$ python -q
>>> import numpy as np
>>> np.set_printoptions(suppress=True, linewidth=100)
>>> E = np.load("block15.npy")
>>> print(E)
[[0 0 0 0]
 [0 0 0 0]
 [0 0 2 0]
 [0 0 0 0]]
>>> print(np.round(np.sort(np.linalg.eigvals(E).real), 1))
[0. 0. 0. 2.]
>>> print(E @ E)
[[0 0 0 0]
 [0 0 0 0]
 [0 0 4 0]
 [0 0 0 0]]
>>> print((np.linalg.matrix_power((E != 0) + (E.T != 0) + np.eye(4), 4) > 0).astype(int))
[[1 0 0 0]
 [0 1 0 0]
 [0 0 1 0]
 [0 0 0 1]]
>>> print((E != 0).astype(int))
[[0 0 0 0]
 [0 0 0 0]
 [0 0 1 0]
 [0 0 0 0]]
>>> print(E.ravel(order="F"))
[0 0 0 0 0 0 0 0 0 0 2 0 0 0 0 0]
>>> print(E.reshape(2, -1))
[[0 0 0 0 0 0 0 0]
 [0 0 2 0 0 0 0 0]]
>>> t3 = E.reshape(4, 2, -1)
>>> print(np.einsum("ihd,jhd->hij", t3, t3).shape)
(2, 4, 4)
>>> print(t3[:, 0])
[[0 0]
 [0 0]
 [0 0]
 [0 0]]
>>> print(t3.shape)
(4, 2, 2)
>>> print(np.einsum("ihd,ihd->ih", t3, t3))
[[0 0]
 [0 0]
 [0 4]
 [0 0]]
>>> U, sv, Vt = np.linalg.svd(E)
>>> evecs = Vt[:(sv > 1e-8).sum()]
>>> rng = np.random.default_rng(833983)
>>> vec = E[2] + -1 * E[0] + rng.integers(2) * np.eye(4)[1]
>>> print(vec)
[0. 0. 2. 0.]
>>> print(np.diag(evecs.T @ evecs))
[0. 0. 1. 0.]
>>> print(np.linalg.matrix_rank(np.vstack([E, vec])))
1
>>> feats = np.loadtxt("sample14.csv", delimiter=",")
>>> print(feats)
[[24. 25. 45.]
 [25. 24. 45.]
 [45. 45. 80.]]
>>> def softmax(z):
...     e = np.exp(z - z.max(axis=-1, keepdims=True))
...     return e / e.sum(axis=-1, keepdims=True)
... 
>>> print(np.round(softmax(feats[2] + -3), 1) + 0)
[0. 0. 1.]
>>> print(np.round(softmax(feats).sum(axis=1), 1))
[1. 1. 1.]
>>> att = feats @ feats.T / np.sqrt(3)
>>> print(np.round(softmax(att + np.triu(np.full(att.shape, -np.inf), 1)), 1))
[[1.  0.  0. ]
 [0.4 0.6 0. ]
 [0.  0.  1. ]]
>>> print(softmax(att))
[[0. 0. 1.]
 [0. 0. 1.]
 [0. 0. 1.]]
>>> f = np.array([7, 5, 9])
>>> B = feats + np.outer(f, np.eye(3)[0])
>>> print(round(float(np.linalg.det(B) / np.linalg.det(feats)), 1), np.round(1 + np.linalg.solve(feats, f)[0], 1))
-0.6 -0.6
>>> print(np.linalg.matrix_rank(B - feats))
1
